$ ipython --no-banner

In [1]: import numpy as np

In [2]: np.set_printoptions(precision=2, suppress=True, linewidth=100)

In [3]: def tidy(a):
   ...:     return np.round(a, 2) + 0
   ...: 

In [4]: X = np.loadtxt("x.csv", delimiter=",")

In [5]: X
Out[5]: 
array([[-6.,  1.,  3.,  4.,  3.,  0.,  6., -2., -1.,  5.,  4.,  3.],
       [ 1.,  6.,  4.,  6., -2.,  0., -6., -2.,  1., -6., -2., -2.],
       [ 3.,  4.,  0.,  0.,  2., -5.,  3.,  1.,  6.,  5.,  2.,  1.],
       [ 4.,  6.,  0.,  4.,  0.,  1.,  0., -3., -3., -3.,  0., -5.],
       [ 3., -2.,  2.,  0., -2.,  0.,  5.,  0., -2.,  1., -1., -4.],
       [ 0.,  0., -5.,  1.,  0., -4., -3.,  3., -2.,  4., -3.,  1.],
       [ 6., -6.,  3.,  0.,  5., -3., -4.,  0.,  2., -2.,  3., -5.],
       [-2., -2.,  1., -3.,  0.,  3.,  0., -4.,  3., -3.,  4.,  1.],
       [-1.,  1.,  6., -3., -2., -2.,  2.,  3.,  6.,  0.,  4.,  3.],
       [ 5., -6.,  5., -3.,  1.,  4., -2., -3.,  0., -6., -3., -3.],
       [ 4., -2.,  2.,  0., -1., -3.,  3.,  4.,  4., -3.,  2., -6.],
       [ 3., -2.,  1., -5., -4.,  1., -5.,  1.,  3., -3., -6.,  2.]])

In [6]: blk = np.stack([X, -1 * X, X[::-1]])

In [7]: np.linalg.matrix_rank(blk)
Out[7]: array([12, 12, 12])

In [8]: np.einsum("bij,cij->bc", blk, blk)
Out[8]: 
array([[ 1572., -1572.,  -548.],
       [-1572.,  1572.,   548.],
       [ -548.,   548.,  1572.]])

In [9]: blk.shape
Out[9]: (3, 12, 12)

In [10]: np.linalg.cond(X) > 100
Out[10]: np.True_

In [11]: K = np.load("arr.npy")

In [12]: K
Out[12]: 
array([[ -1.3,   0.3,  -0.7,   0. ,  22. ,   0. ,  -0.2,  -1.2,   1.6,   0.6,   0.4,   0. ],
       [  0.3,   0.5,   0.6,   0.3,  -6. ,   1.1,  -0.2,  -0.9,   1.4,   0.2,   0.7,   0.8],
       [  0.8,  -0.3,   0.2,   0.4, -26. ,  -1.1,   1.3,  -0.4,   0.5,   0.6,   0.3,  -1.3],
       [  0.1,   2.1,   0.3,   0.7,  14. ,   1.4,   1.4,   1.4,   0.1,   0.8,  -2.1,  -0.8],
       [  0.1,   0.2,   0.2,   2.5, -16. ,  -0.1,   1.5,  -0.8,  -0.1,   1.1,  -0.3,   0.7],
       [  0.4,  -1.3,   1. ,   0.8, -18. ,   0.5,   0.5,   1.6,  -0.7,   2. ,   1.1,  -0.1],
       [  0.1,  -0.9,   0.8,   1. ,  26. ,  -1.4,  -0.8,   0.7,   1.1,  -0.3,  -0.3,  -1.5],
       [ -1.9,  -1.3,   0.7,   0.6,   8. ,   0.4,   0.8,  -0.8,   0.2,  -2.1,  -0.6,  -1.6],
       [  0.7,  -0.4,   0.3,   0. , -14. ,  -0.4,  -0.7,  -1. ,  -0.9,  -0.9,   0. ,   0.9],
       [ -0.2,   0.4,  -0.1,  -1.9, -34. ,  -0.9,   1.7,   0.8,   0.1,   1. ,   0. ,   1.2],
       [ -0.1,  -0.2,  -0.3,   0.6, -28. ,  -0.8,  -0.2,  -2.5,  -0.4,  -1.3,  -0.4,   1.3],
       [ -1.7,   0.6,   0.1,  -0.5,  34. ,  -0.5,   0. ,   1.3,   0.5,  -1.6,  -0.3,   0.1],
       [ -1.6,   0.5,  -1.7,  -1. ,  -8. ,   1.1,   0.3,  -0.9,  -0.3,   1.6,   0.2,   0.6],
       [  0. ,   0.2,  -1.7,  -0.5, -10. ,  -1.2,   0.1,   0.6,  -0.9,   0.2,   0.6,   1.5]])

In [13]: # column 4 is much longer than the rest

In [14]: Y = X / np.linalg.norm(X, axis=1, keepdims=True)

In [15]: G = Y @ Y.T

In [16]: tidy(np.degrees(np.arccos(np.clip(G[3, 4], -1, 1))))
Out[16]: np.float64(75.31)

In [17]: tidy(G[3])
Out[17]: array([-0.16,  0.65, -0.08,  1.  ,  0.25, -0.19,  0.07, -0.23, -0.43,  0.12,  0.13, -0.25])

In [18]: (G - 2 * np.eye(12)).round(6).argmax(axis=1)
Out[18]: array([ 2,  3,  8,  1, 10,  2, 10,  9,  2,  6,  6,  9])

In [19]: vec = np.array([2, 2, -3, 3, -2, 2, 0, -3, 1, 1, -3, -3])

In [20]: rhs = K @ vec

In [21]: c, lr = np.zeros(12), 1 / np.linalg.norm(K, 2) ** 2

In [22]: for i in range(20):
    ...:     c -= lr * K.T @ (K @ c - rhs)
    ...:     if i % 5 == 0: print(i, round(np.linalg.norm(K @ c - rhs), 2))
    ...: 
0 26.37
5 26.02
10 25.68
15 25.34

In [23]: tidy(c)
Out[23]: array([ 0.07,  0.08,  0.  ,  0.18, -1.96,  0.1 ,  0.1 , -0.2 ,  0.02,  0.1 , -0.09, -0.03])

In [24]: m1 = np.load("case4.npy")

In [25]: m1
Out[25]: 
array([[0, 1, 5, 2, 1, 2, 4],
       [0, 0, 0, 0, 3, 5, 2],
       [0, 0, 0, 0, 5, 5, 5],
       [0, 0, 0, 0, 2, 4, 2],
       [0, 0, 0, 0, 0, 4, 3],
       [0, 0, 0, 0, 0, 0, 3],
       [0, 0, 0, 0, 0, 0, 0]])

In [26]: rng = np.random.default_rng(229)

In [27]: labels = rng.permutation(7)

In [28]: labels
Out[28]: array([1, 6, 0, 2, 3, 5, 4])

In [29]: Y = m1[labels][:, labels]

In [30]: tidy(np.linalg.det(Y)), tidy(np.linalg.det(m1[labels]))
Out[30]: (np.float64(0.0), np.float64(0.0))

In [31]: Y
Out[31]: 
array([[0, 2, 0, 0, 0, 5, 3],
       [0, 0, 0, 0, 0, 0, 0],
       [1, 4, 0, 5, 2, 2, 1],
       [0, 5, 0, 0, 0, 5, 5],
       [0, 2, 0, 0, 0, 4, 2],
       [0, 3, 0, 0, 0, 0, 0],
       [0, 3, 0, 0, 0, 4, 0]])

In [32]: np.allclose(m1 @ m1.T, m1.T @ m1)
Out[32]: False

In [33]: (m1 + m1.T) / 2
Out[33]: 
array([[0. , 0.5, 2.5, 1. , 0.5, 1. , 2. ],
       [0.5, 0. , 0. , 0. , 1.5, 2.5, 1. ],
       [2.5, 0. , 0. , 0. , 2.5, 2.5, 2.5],
       [1. , 0. , 0. , 0. , 1. , 2. , 1. ],
       [0.5, 1.5, 2.5, 1. , 0. , 2. , 1.5],
       [1. , 2.5, 2.5, 2. , 2. , 0. , 1.5],
       [2. , 1. , 2.5, 1. , 1.5, 1.5, 0. ]])

In [34]: np.trace(m1)
Out[34]: np.int64(0)

In [35]: tidy(np.linalg.det(m1))
Out[35]: np.float64(0.0)

In [36]: tidy(np.sort(np.abs(np.linalg.eigvals(m1))))
Out[36]: array([0., 0., 0., 0., 0., 0., 0.])

In [37]: r = np.linalg.matrix_rank(m1)

In [38]: r
Out[38]: np.int64(4)

In [39]: null = np.linalg.svd(m1)[2][r:].T

In [40]: [int(np.linalg.matrix_rank(np.delete(m1, i, axis=0))) for i in range(7)]
Out[40]: [3, 4, 4, 4, 4, 4, 4]

In [41]: np.allclose(m1 @ null, 0)
Out[41]: True

In [42]: null.shape
Out[42]: (7, 3)

In [43]: [int(np.linalg.matrix_rank(m1[:, :j + 1])) for j in range(7)]
Out[43]: [0, 1, 1, 1, 2, 3, 4]

In [44]: M = np.cumsum(np.array([[0, 4, 2, 4, 0, 5, 1, 0, 4, 2],
    ...:     [5, 1, 5, 4, 2, 4, 0, 2, 0, 0],
    ...:     [5, 4, 1, 4, 4, 5, 2, 0, 4, 1],
    ...:     [2, 5, 1, 4, 1, 2, 5, 2, 1, 5],
    ...:     [4, 1, 0, 3, 1, 3, 5, 2, 1, 5],
    ...:     [4, 1, 0, 5, 4, 5, 0, 5, 3, 4],
    ...:     [3, 3, 4, 2, 1, 5, 1, 0, 0, 0],
    ...:     [1, 4, 0, 2, 1, 2, 3, 3, 2, 2],
    ...:     [1, 5, 5, 1, 5, 2, 0, 2, 4, 4],
    ...:     [3, 4, 2, 2, 1, 2, 2, 0, 1, 5],
    ...:     [4, 2, 5, 1, 3, 0, 4, 1, 3, 1],
    ...:     [5, 3, 4, 1, 0, 2, 1, 1, 1, 5],
    ...:     [4, 2, 2, 3, 2, 5, 1, 0, 2, 4],
    ...:     [3, 1, 0, 0, 1, 0, 5, 4, 2, 0],
    ...:     [3, 4, 0, 1, 2, 5, 3, 1, 4, 2],
    ...:     [4, 2, 4, 1, 0, 5, 4, 3, 1, 3]]), axis=0)

In [45]: M
Out[45]: 
array([[ 0,  4,  2,  4,  0,  5,  1,  0,  4,  2],
       [ 5,  5,  7,  8,  2,  9,  1,  2,  4,  2],
       [10,  9,  8, 12,  6, 14,  3,  2,  8,  3],
       [12, 14,  9, 16,  7, 16,  8,  4,  9,  8],
       [16, 15,  9, 19,  8, 19, 13,  6, 10, 13],
       [20, 16,  9, 24, 12, 24, 13, 11, 13, 17],
       [23, 19, 13, 26, 13, 29, 14, 11, 13, 17],
       [24, 23, 13, 28, 14, 31, 17, 14, 15, 19],
       [25, 28, 18, 29, 19, 33, 17, 16, 19, 23],
       [28, 32, 20, 31, 20, 35, 19, 16, 20, 28],
       [32, 34, 25, 32, 23, 35, 23, 17, 23, 29],
       [37, 37, 29, 33, 23, 37, 24, 18, 24, 34],
       [41, 39, 31, 36, 25, 42, 25, 18, 26, 38],
       [44, 40, 31, 36, 26, 42, 30, 22, 28, 38],
       [47, 44, 31, 37, 28, 47, 33, 23, 32, 40],
       [51, 46, 35, 38, 28, 52, 37, 26, 33, 43]])

In [46]: U, s, vt = np.linalg.svd(K)

In [47]: np.argmax(s[:-1] / (s[1:] + 1e-6)) + 1
Out[47]: np.int64(1)

In [48]: Y = U[:, :1] @ np.diag(s[:1]) @ vt[:1]

In [49]: np.linalg.matrix_rank(Y)
Out[49]: np.int64(1)

In [50]: tidy(np.linalg.norm(M, 2) / np.linalg.norm(M))
Out[50]: np.float64(1.0)

In [51]: tidy(np.abs(np.linalg.svd(M)[2][-1]))
Out[51]: array([0.39, 0.44, 0.22, 0.1 , 0.48, 0.31, 0.38, 0.33, 0.1 , 0.11])

In [52]: np.linalg.cond(M) > 100
Out[52]: np.True_

In [53]: np.linalg.matrix_rank(M, rtol=0.1)
Out[53]: np.int64(1)

In [54]: Y = np.c_[M[:, :6] @ np.array([[9, -6, 5, 5, 6, -4],
    ...:     [-7, -1, -6, 4, -3, -7],
    ...:     [9, 5, -6, 2, -4, 7],
    ...:     [4, 4, 3, 5, 8, 7],
    ...:     [0, -5, 6, -1, 1, 2],
    ...:     [9, -1, -3, 7, 4, -3]]), np.array([-3, -2, 3, 3, 1, 2, 0, 0, 1, -2, 0, 3, 3, -3, -3, 3])]

In [55]: Y
Out[55]: 
array([[  51,   17,  -39,   75,   32,   -1,   -3],
       [ 186,   13,  -38,  160,   89,   27,   -2],
       [ 273,  -25,  -22,  254,  159,    7,    3],
       [ 299,  -28,  -36,  319,  193,   -5,    3],
       [ 367,  -49,  -16,  378,  251,  -14,    1],
       [ 461,  -79,   22,  458,  336,   -9,    2],
       [ 556,  -82,   -8,  537,  366,  -13,    0],
       [ 563,  -91,  -21,  581,  385,  -35,    0],
       [ 604, -100,  -49,  630,  377,  -28,    1],
       [ 647, -111,  -64,  688,  400,  -44,   -2],
       [ 718, -123,  -65,  728,  409,  -26,    0],
       [ 800, -134,  -85,  792,  430,  -38,    3],
       [ 897, -153,  -83,  872,  486,  -44,    3],
       [ 917, -177,  -68,  890,  502,  -61,   -3],
       [ 965, -210,  -77,  959,  538, -105,   -3],
       [1072, -217, -105, 1035,  568, -115,    3]])

In [56]: tidy(np.linalg.lstsq(M, Y[:, 0])[0])
Out[56]: array([ 9., -7.,  9.,  4.,  0.,  9.,  0.,  0.,  0.,  0.])

In [57]: np.linalg.matrix_rank(np.c_[M, Y])
Out[57]: np.int64(11)
